% ipython --no-banner

In [1]: import numpy as np

In [2]: np.set_printoptions(precision=2, suppress=True, linewidth=100, sign=" ")

In [3]: rnd = lambda a: np.round(a, 2) + 0

In [4]: q, _ = np.linalg.qr(np.array([[1.0, 1.2, -0.3], [1.5, -1.4, 0.1], [1.3, 0.3, 0.3]]))

In [5]: mat = q[:, :3]

In [6]: rnd(mat)
Out[6]: 
array([[-0.45,  0.7 , -0.55],
       [-0.67, -0.67, -0.31],
       [-0.58,  0.23,  0.78]])

In [7]: rng = np.random.default_rng(5380)

In [8]: z = rng.permutation(3)

In [9]: z
Out[9]: array([ 0,  1,  2])

In [10]: out = mat[z][:, z]

In [11]: rnd(np.linalg.det(out)), rnd(np.linalg.det(mat[z]))
Out[11]: (np.float64(1.0), np.float64(1.0))

In [12]: rnd(np.trace(out))
Out[12]: np.float64(-0.34)

In [13]: rnd(np.sort(np.abs(np.linalg.eigvals(out))))
Out[13]: array([ 1.,  1.,  1.])

In [14]: rnd(out)
Out[14]: 
array([[-0.45,  0.7 , -0.55],
       [-0.67, -0.67, -0.31],
       [-0.58,  0.23,  0.78]])

In [15]: rnd((out + out.T) / 2)
Out[15]: 
array([[-0.45,  0.01, -0.57],
       [ 0.01, -0.67, -0.04],
       [-0.57, -0.04,  0.78]])

In [16]: out.inv()
AttributeError: 'numpy.ndarray' object has no attribute 'inv'


In [17]: rnd(out @ out)
Out[17]: 
array([[ 0.05, -0.92, -0.39],
       [ 0.94, -0.09,  0.34],
       [-0.35, -0.39,  0.85]])

In [18]: rnd(np.linalg.det(out))
Out[18]: np.float64(1.0)

In [19]: rnd(np.linalg.matrix_power(out, 2))
Out[19]: 
array([[ 0.05, -0.92, -0.39],
       [ 0.94, -0.09,  0.34],
       [-0.35, -0.39,  0.85]])

In [20]: rnd(np.sort(np.abs(np.linalg.eigvals(out))))
Out[20]: array([ 1.,  1.,  1.])

In [21]: np.allclose(out @ out.T, out.T @ out)
Out[21]: True

In [22]: rnd(np.abs(np.linalg.eigvals(out)).max())
Out[22]: np.float64(1.0)

In [23]: out = np.linalg.inv(mat)

In [24]: rnd(np.linalg.slogdet(mat)[0])
Out[24]: np.float64(1.0)

In [25]: np.allclose(out, mat.T)
Out[25]: True

In [26]: rnd(np.linalg.cond(mat))
Out[26]: np.float64(1.0)

In [27]: rnd(mat @ out)
Out[27]: 
array([[ 1.,  0.,  0.],
       [ 0.,  1.,  0.],
       [ 0.,  0.,  1.]])

In [28]: rnd(out)
Out[28]: 
array([[-0.45, -0.67, -0.58],
       [ 0.7 , -0.67,  0.23],
       [-0.55, -0.31,  0.78]])

In [29]: rnd(np.linalg.inv(out))
Out[29]: 
array([[-0.45,  0.7 , -0.55],
       [-0.67, -0.67, -0.31],
       [-0.58,  0.23,  0.78]])

In [30]: rnd(out[:, 0] @ out[:, 1])
Out[30]: np.float64(0.0)

In [31]: rnd(out.T @ out)
Out[31]: 
array([[ 1.,  0.,  0.],
       [ 0.,  1.,  0.],
       [ 0.,  0.,  1.]])

In [32]: rnd(np.linalg.norm(out, axis=0))
Out[32]: array([ 1.,  1.,  1.])

In [33]: rnd(np.linalg.svd(out, compute_uv=False))
Out[33]: array([ 1.,  1.,  1.])

In [34]: def softmax(z):
    ...:     e = np.exp(z - z.max(axis=-1, keepdims=True))
    ...:     return e / e.sum(axis=-1, keepdims=True)
    ...: 

In [35]: rnd(softmax(mat[2] + -3))
Out[35]: array([ 0.14,  0.32,  0.54])

In [36]: rnd(softmax(10 * mat[2]))
Out[36]: array([ 0.,  0.,  1.])

In [37]: softmax(mat).sum(axis=1)
Out[37]: array([ 1.,  1.,  1.])

In [38]: scores = mat @ mat.T / np.sqrt(3)

In [39]: rnd(softmax(scores)[2] @ mat)
Out[39]: array([-0.57,  0.12,  0.14])

In [40]: rnd(softmax(scores + np.triu(np.full(scores.shape, -np.inf), 1)))
Out[40]: 
array([[ 1.  ,  0.  ,  0.  ],
       [ 0.36,  0.64,  0.  ],
       [ 0.26,  0.26,  0.47]])

In [41]: feats = np.load("mat.npy")

In [42]: feats
Out[42]: 
array([[ 0.5 , -1.74, -0.9 ],
       [-2.4 ,  0.74,  0.4 ],
       [-0.2 , -2.21, -1.1 ],
       [ 0.6 ,  2.27,  1.1 ],
       [-0.5 , -0.39, -0.2 ],
       [-1.1 ,  1.29,  0.6 ],
       [-3.7 , -3.  , -1.5 ],
       [-1.1 , -0.1 ,  0.  ],
       [ 1.5 , -1.74, -0.9 ],
       [-1.5 , -1.64, -0.8 ]])

In [43]: x = np.array([2, -2, 8])

In [44]: rhs = feats @ x

In [45]: rnd(np.linalg.lstsq(feats, rhs)[0])
Out[45]: array([ 2., -2.,  8.])

In [46]: rnd(rhs)
Out[46]: array([ -2.72,  -3.08,  -4.78,   5.46,  -1.82,   0.02, -13.4 ,  -2.  ,  -0.72,  -6.12])

In [47]: rnd(np.linalg.solve(feats.T @ feats, feats.T @ rhs))
Out[47]: array([ 2., -2.,  8.])

In [48]: rnd(np.linalg.pinv(feats) @ feats)
Out[48]: 
array([[ 1.,  0.,  0.],
       [ 0.,  1.,  0.],
       [ 0.,  0.,  1.]])

In [49]: rhs = rhs + 0.02 * rng.normal(size=10)

In [50]: rnd(rhs)
Out[50]: array([ -2.72,  -3.06,  -4.78,   5.43,  -1.83,   0.03, -13.38,  -1.99,  -0.7 ,  -6.12])

In [51]: c, *_ = np.linalg.lstsq(feats, rhs)

In [52]: [round(float(np.linalg.norm(np.linalg.solve(feats.T @ feats + lam * np.eye(3), feats.T @ rhs))), 2) for lam in (0, 1, 10, 100)]
Out[52]: [8.49, 2.58, 2.12, 0.78]

In [53]: c.round()
Out[53]: array([ 2., -2.,  8.])

In [54]: rnd(feats.T @ (rhs - feats @ c))
Out[54]: array([ 0.,  0.,  0.])

In [55]: rnd(c)
Out[55]: array([ 2., -2.,  8.])

In [56]: P = feats @ np.linalg.solve(feats.T @ feats, feats.T)

In [57]: rnd(np.linalg.eigvalsh(P))
Out[57]: array([ 0.,  0.,  0.,  0.,  0.,  0.,  0.,  1.,  1.,  1.])

In [58]: rnd(P @ feats[:, 0])
Out[58]: array([ 0.5, -2.4, -0.2,  0.6, -0.5, -1.1, -3.7, -1.1,  1.5, -1.5])

In [59]: np.allclose(P @ P, P)
Out[59]: True

In [60]: z = feats[:, 0] > np.median(feats[:, 0])

In [61]: f = feats[z].mean(axis=0) - feats[~z].mean(axis=0)

In [62]: ((feats - feats.mean(axis=0)) @ f > 0).astype(int)
Out[62]: array([ 1,  0,  1,  1,  1,  0,  0,  0,  1,  0])

In [63]: np.argsort(-np.abs(f).round(6), kind="stable")
Out[63]: array([ 0,  1,  2])

In [64]: rnd(f)
Out[64]: array([ 2.34, -0.22, -0.14])

In [65]: z.astype(int)
Out[65]: array([ 1,  0,  1,  1,  1,  0,  0,  0,  1,  0])

In [66]: A = np.loadtxt("block8.csv", delimiter=",")

In [67]: A
Out[67]: 
array([[ 2.,  1.,  0.,  2.,  3.],
       [ 1.,  2.,  1.,  0.,  2.],
       [ 0.,  1.,  2.,  1.,  0.],
       [ 2.,  0.,  1.,  2.,  1.],
       [ 3.,  2.,  0.,  1.,  2.]])

In [68]: vals, V = np.linalg.eigh(A)

In [69]: x = np.array([3, 5, 3, 6, 4])

In [70]: rnd(V * np.abs(vals) @ V.T)
Out[70]: 
array([[ 3.28,  1.21,  0.13,  1.48,  1.89],
       [ 1.21,  2.39,  0.77,  0.17,  1.48],
       [ 0.13,  0.77,  2.19,  0.77,  0.13],
       [ 1.48,  0.17,  0.77,  2.39,  1.21],
       [ 1.89,  1.48,  0.13,  1.21,  3.28]])

In [71]: rnd(np.linalg.eigvalsh(A[1:, 1:]))
Out[71]: array([-0.62,  1.62,  2.38,  4.62])

In [72]: np.kron(np.eye(2, dtype=int), A)
Out[72]: 
array([[ 2.,  1.,  0.,  2.,  3.,  0.,  0.,  0.,  0.,  0.],
       [ 1.,  2.,  1.,  0.,  2.,  0.,  0.,  0.,  0.,  0.],
       [ 0.,  1.,  2.,  1.,  0.,  0.,  0.,  0.,  0.,  0.],
       [ 2.,  0.,  1.,  2.,  1.,  0.,  0.,  0.,  0.,  0.],
       [ 3.,  2.,  0.,  1.,  2.,  0.,  0.,  0.,  0.,  0.],
       [ 0.,  0.,  0.,  0.,  0.,  2.,  1.,  0.,  2.,  3.],
       [ 0.,  0.,  0.,  0.,  0.,  1.,  2.,  1.,  0.,  2.],
       [ 0.,  0.,  0.,  0.,  0.,  0.,  1.,  2.,  1.,  0.],
       [ 0.,  0.,  0.,  0.,  0.,  2.,  0.,  1.,  2.,  1.],
       [ 0.,  0.,  0.,  0.,  0.,  3.,  2.,  0.,  1.,  2.]])

In [73]: rnd(np.linalg.det(A.T))
Out[73]: np.float64(24.0)

In [74]: np.einsum("ii->", A)
Out[74]: np.float64(10.0)

In [75]: rnd(np.linalg.eigvals(A))
Out[75]: array([ 6.97, -1.3 , -0.46,  2.49,  2.3 ])
